% python3 -q
>>> import numpy as np
>>> np.set_printoptions(precision=3, suppress=True, linewidth=100, sign=" ")
>>> X = np.arange(18).reshape(3, 6) + -1
>>> print(X)
[[-1  0  1  2  3  4]
 [ 5  6  7  8  9 10]
 [11 12 13 14 15 16]]
>>> Uu, sigma, Vt = np.linalg.svd(X)
>>> vecs = Vt[:(sigma > 1e-8).sum()]
>>> rng = np.random.default_rng(254)
>>> vec = X[1] + -3 * X[2] + rng.integers(2) * np.eye(6)[5]
>>> vec
array([-28., -30., -32., -34., -36., -38.])
>>> round(float(np.linalg.norm(vec - vecs.T @ vecs @ vec)), 3)
0.0
>>> np.allclose(vecs.T @ vecs @ vec, vec)
True
>>> cov = X.T @ X
>>> cov
array([[ 147,  162,  177,  192,  207,  222],
       [ 162,  180,  198,  216,  234,  252],
       [ 177,  198,  219,  240,  261,  282],
       [ 192,  216,  240,  264,  288,  312],
       [ 207,  234,  261,  288,  315,  342],
       [ 222,  252,  282,  312,  342,  372]])
>>> np.allclose(cov, cov.T)
True
>>> print(np.round(np.linalg.svd(X, compute_uv=False) ** 2, 3) + 0)
[ 1481.693    15.307     0.   ]
>>> np.linalg.matrix_rank(cov)
np.int64(2)
>>> np.diag(cov)
array([ 147,  180,  219,  264,  315,  372])
>>> print(np.trace(cov), (X ** 2).sum())
1497 1497
>>> print(np.linalg.lstsq(X[:-1].T, X[-1])[2])
2
>>> np.unique(X.round(6), axis=0).shape
(3, 6)
>>> np.abs(np.diag(np.linalg.qr(X)[1])) > 1e-9
array([ True,  True, False])
>>> Q, _ = np.linalg.qr(np.array([[0.1], [0.9], [-0.4]]))
>>> A = Q @ Q.T
>>> A
array([[ 0.01 ,  0.092, -0.041],
       [ 0.092,  0.827, -0.367],
       [-0.041, -0.367,  0.163]])
>>> Uu, sigma, Vt = np.linalg.svd(A)
>>> vecs = Vt[:(sigma > 1e-8).sum()]
>>> vec = A[0] + 4 * A[2] + rng.integers(2) * np.eye(3)[0]
>>> vec
array([-0.153, -1.378,  0.612])
>>> np.allclose(vecs.T @ vecs @ vec, vec)
True
>>> np.diag(vecs.T @ vecs)
array([ 0.01 ,  0.827,  0.163])
>>> vec = np.array([-2, -1, 1])
>>> np.linalg.eigvalsh(2 * A - np.eye(3))
array([-1., -1.,  1.])
>>> print(A @ A @ vec)
[-0.153 -1.378  0.612]
>>> mat = np.load("arr.npy")
>>> print(mat)
[[ 0.  5.  0.  0.  0.  0.]
 [ 5.  2.  5.  0.  0.  0.]
 [ 0.  5.  2.  5.  0.  0.]
 [ 0.  0.  5.  8.  5.  0.]
 [ 0.  0.  0.  5.  7.  5.]
 [ 0.  0.  0.  0.  5.  1.]]
>>> np.round(np.linalg.eigvalsh(mat).min(), 3)
np.float64(-6.186)
>>> np.all(np.linalg.eigvalsh(mat) > 0)
np.False_
>>> [round(float(x), 3) for x in np.linalg.svd(mat, compute_uv=False)[:3]]
[14.678, 8.999, 6.186]
>>> print(np.linalg.cond(mat) > 100)
False
>>> J = np.loadtxt("data.csv", delimiter=",")
>>> J
array([[ 0.,  1.,  1.,  1.,  0.,  0.],
       [ 1.,  0.,  0.,  0.,  0.,  0.],
       [ 1.,  0.,  0.,  0.,  1.,  0.],
       [ 1.,  0.,  0.,  0.,  1.,  0.],
       [ 0.,  0.,  1.,  1.,  0.,  1.],
       [ 0.,  0.,  0.,  0.,  1.,  0.]])
>>> [round(float(np.linalg.det(J[:i, :i])), 2) + 0 for i in range(1, 7)]
[0.0, -1.0, 0.0, 0.0, 0.0, 0.0]
>>> print(np.round(np.linalg.eigvalsh(J).min(), 3))
-2.236
>>> m1 = np.array([[1, -1, 1, -1], [1, 0, 0, 0], [1, 1, 1, 1], [1, 2, 4, 8]])
>>> u = np.array([-2, 0, 0, 0])
>>> Y = m1 + np.outer(u, np.eye(4)[1])
>>> np.linalg.matrix_rank(np.linalg.inv(Y) - np.linalg.inv(m1), tol=1e-8)
np.int64(1)
>>> Y
array([[ 1., -3.,  1., -1.],
       [ 1.,  0.,  0.,  0.],
       [ 1.,  1.,  1.,  1.],
       [ 1.,  2.,  4.,  8.]])
>>> print(np.linalg.matrix_rank(Y - m1))
1
>>> u = np.array([-3, 2, 2, -5, 0, -5])
>>> W0 = u[np.abs(np.subtract.outer(np.arange(6), np.arange(6)))]
>>> print(W0)
[[-3  2  2 -5  0 -5]
 [ 2 -3  2  2 -5  0]
 [ 2  2 -3  2  2 -5]
 [-5  2  2 -3  2  2]
 [ 0 -5  2  2 -3  2]
 [-5  0 -5  2  2 -3]]
>>> Y = m1 / np.linalg.norm(m1, axis=1, keepdims=True)
>>> cov = Y @ Y.T
>>> (cov - 2 * np.eye(4)).round(6).argmax(axis=1)
array([ 1,  0,  3,  2])
>>> np.round(np.degrees(np.arccos(np.clip(cov[0, 1], -1, 1))), 3)
np.float64(60.0)
>>> round(np.linalg.eigvalsh(W0).min(), 3)
np.float64(-12.203)
>>> W0.sum(axis=0)
array([-9, -2,  0,  0, -2, -9])
>>> W0.sum(axis=1)
array([-9, -2,  0,  0, -2, -9])
>>> np.diff(W0, axis=0)
array([[ 5, -5,  0,  7, -5,  5],
       [ 0,  5, -5,  0,  7, -5],
       [-7,  0,  5, -5,  0,  7],
       [ 5, -7,  0,  5, -5,  0],
       [-5,  5, -7,  0,  5, -5]])
>>> np.count_nonzero(W0)
np.int64(32)
>>> vec = np.array([2, 2, -1])
>>> h = np.maximum(A @ vec, 0)
>>> np.flatnonzero(h > 1e-9)
array([ 0,  1])
>>> lab = rng.permutation(6)
>>> lab
array([ 3,  5,  1,  4,  0,  2])
>>> Y = W0[lab][:, lab]
>>> Y
array([[-3,  2,  2,  2, -5,  2],
       [ 2, -3,  0,  2, -5, -5],
       [ 2,  0, -3, -5,  2,  2],
       [ 2,  2, -5, -3,  0,  2],
       [-5, -5,  2,  0, -3,  2],
       [ 2, -5,  2,  2,  2, -3]])
>>> E = 5 * np.eye(6) + np.ones((6, 6))
>>> E
array([[ 6.,  1.,  1.,  1.,  1.,  1.],
       [ 1.,  6.,  1.,  1.,  1.,  1.],
       [ 1.,  1.,  6.,  1.,  1.,  1.],
       [ 1.,  1.,  1.,  6.,  1.,  1.],
       [ 1.,  1.,  1.,  1.,  6.,  1.],
       [ 1.,  1.,  1.,  1.,  1.,  6.]])
>>> print(E @ E)
[[ 41.  16.  16.  16.  16.  16.]
 [ 16.  41.  16.  16.  16.  16.]
 [ 16.  16.  41.  16.  16.  16.]
 [ 16.  16.  16.  41.  16.  16.]
 [ 16.  16.  16.  16.  41.  16.]
 [ 16.  16.  16.  16.  16.  41.]]
>>> np.allclose(E @ E.T, E.T @ E)
True
>>> np.trace(E)
np.float64(36.0)
>>> np.allclose(E, E.T)
True
>>> np.sort(np.abs(np.linalg.eigvals(E)))
array([  5.,   5.,   5.,   5.,   5.,  11.])
>>> Y = np.array([[2, 1, 3], [3, 2, 0], [1, 1, 1], [0, 3, 3], [3, 0, 3], [1, 1, 2]])
>>> np.einsum("ij->j", E)
array([ 11.,  11.,  11.,  11.,  11.,  11.])
>>> E @ Y
array([[ 20.,  13.,  27.],
       [ 25.,  18.,  12.],
       [ 15.,  13.,  17.],
       [ 10.,  23.,  27.],
       [ 25.,   8.,  27.],
       [ 15.,  13.,  22.]])
>>> np.einsum("ik,kj->ji", E, Y)
array([[ 20.,  25.,  15.,  10.,  25.,  15.],
       [ 13.,  18.,  13.,  23.,   8.,  13.],
       [ 27.,  12.,  17.,  27.,  27.,  22.]])
>>> np.vstack([E, Y.T]).shape
(9, 6)
>>> Y.T @ E.T
array([[ 20.,  25.,  15.,  10.,  25.,  15.],
       [ 13.,  18.,  13.,  23.,   8.,  13.],
       [ 27.,  12.,  17.,  27.,  27.,  22.]])
>>> ev, vecs = np.linalg.eigh(E)
>>> (ev > 1e-8).sum(), (ev < -1e-8).sum()
(np.int64(6), np.int64(0))
>>> np.unique(ev.round(6) + 0, return_counts=True)[1]
array([ 5,  1])
>>> np.round(vecs.T @ E @ vecs, 3) + 0
array([[  5.,   0.,   0.,   0.,   0.,   0.],
       [  0.,   5.,   0.,   0.,   0.,   0.],
       [  0.,   0.,   5.,   0.,   0.,   0.],
       [  0.,   0.,   0.,   5.,   0.,   0.],
       [  0.,   0.,   0.,   0.,   5.,   0.],
       [  0.,   0.,   0.,   0.,   0.,  11.]])
>>> vecs @ np.diag(ev) @ vecs.T
array([[ 6.,  1.,  1.,  1.,  1.,  1.],
       [ 1.,  6.,  1.,  1.,  1.,  1.],
       [ 1.,  1.,  6.,  1.,  1.,  1.],
       [ 1.,  1.,  1.,  6.,  1.,  1.],
       [ 1.,  1.,  1.,  1.,  6.,  1.],
       [ 1.,  1.,  1.,  1.,  1.,  6.]])
>>> ev.sum(), np.trace(E)
(np.float64(36.0), np.float64(36.0))
>>> np.linalg.svd(E, compute_uv=False)
array([ 11.,   5.,   5.,   5.,   5.,   5.])
>>> ev, vecs = np.linalg.eigh(E)
>>> vec = np.array([1, 3, 0, 1, 3, 1])
>>> np.linalg.eigvalsh(E[1:, 1:])
array([  5.,   5.,   5.,   5.,  10.])
>>> print(vecs * np.sqrt(ev) @ vecs.T)
[[ 2.416  0.18   0.18   0.18   0.18   0.18 ]
 [ 0.18   2.416  0.18   0.18   0.18   0.18 ]
 [ 0.18   0.18   2.416  0.18   0.18   0.18 ]
 [ 0.18   0.18   0.18   2.416  0.18   0.18 ]
 [ 0.18   0.18   0.18   0.18   2.416  0.18 ]
 [ 0.18   0.18   0.18   0.18   0.18   2.416]]
>>> print((np.sign(vecs[:, -1].round(6)) == np.sign(vecs[0, -1].round(6))).astype(int))
[ 1  1  1  1  1  1]
>>> print(vecs * np.maximum(ev, 0) @ vecs.T)
[[ 6.  1.  1.  1.  1.  1.]
 [ 1.  6.  1.  1.  1.  1.]
 [ 1.  1.  6.  1.  1.  1.]
 [ 1.  1.  1.  6.  1.  1.]
 [ 1.  1.  1.  1.  6.  1.]
 [ 1.  1.  1.  1.  1.  6.]]
>>> np.abs(E).sum(axis=1).max(), np.abs(ev).max()
(np.float64(11.0), np.float64(11.0))
>>> round(vec @ E @ vec / (vec @ vec), 3), round(ev[0], 3), ev[-1]
(np.float64(8.857), np.float64(5.0), np.float64(11.0))
>>> arr = np.load("m.npy")
>>> arr
array([[ 7,  1,  2,  7,  1,  8],
       [ 1,  7,  1,  2,  7,  1],
       [ 2,  1,  7,  1,  2,  7],
       [ 7,  2,  1,  7,  1,  2],
       [ 1,  7,  2,  1,  7,  1],
       [ 8,  1,  7,  2,  1,  7]])
>>> ev, vecs = np.linalg.eigh(arr)
>>> vec = np.array([4, -1, -1, -4, 0, 3])
>>> (np.sign(vecs[:, -1].round(6)) == np.sign(vecs[0, -1].round(6))).astype(int)
array([ 1,  1,  1,  1,  1,  1])
>>> vec @ arr @ vec
np.int64(175)
>>> np.abs(np.linalg.svd(arr)[2][-1])
array([ 0.113,  0.698,  0.022,  0.022,  0.698,  0.113])
>>> [round(float(x), 3) for x in np.linalg.svd(arr, compute_uv=False)[:3]]
[22.488, 12.823, 8.694]
>>> round(np.log10(np.linalg.cond(arr)))
3
>>> print(np.argsort(-np.linalg.norm(arr, axis=0).round(6), kind="stable")[:3])
[ 0  5  2]
>>> round(float(np.linalg.norm(arr, 2) / np.linalg.norm(arr)), 3)
0.815
>>> vec = np.array([-1, -1, 2, 3, -1, -5])
>>> target = W0 @ vec
>>> print(target)
[ 15  16  19 -14   8  14]
>>> np.round(np.linalg.solve(W0, W0[:, 3]), 3) + 0
array([ 0.,  0.,  0.,  1.,  0.,  0.])
>>> np.linalg.solve(W0, 3 * target)
array([ -3.,  -3.,   6.,   9.,  -3., -15.])
>>> print(np.round(np.linalg.solve(W0, target + W0[:, 1]), 3) + 0)
[-1.  0.  2.  3. -1. -5.]
>>> print(np.round(np.linalg.solve(W0.T, W0[3]), 3) + 0)
[ 0.  0.  0.  1.  0.  0.]
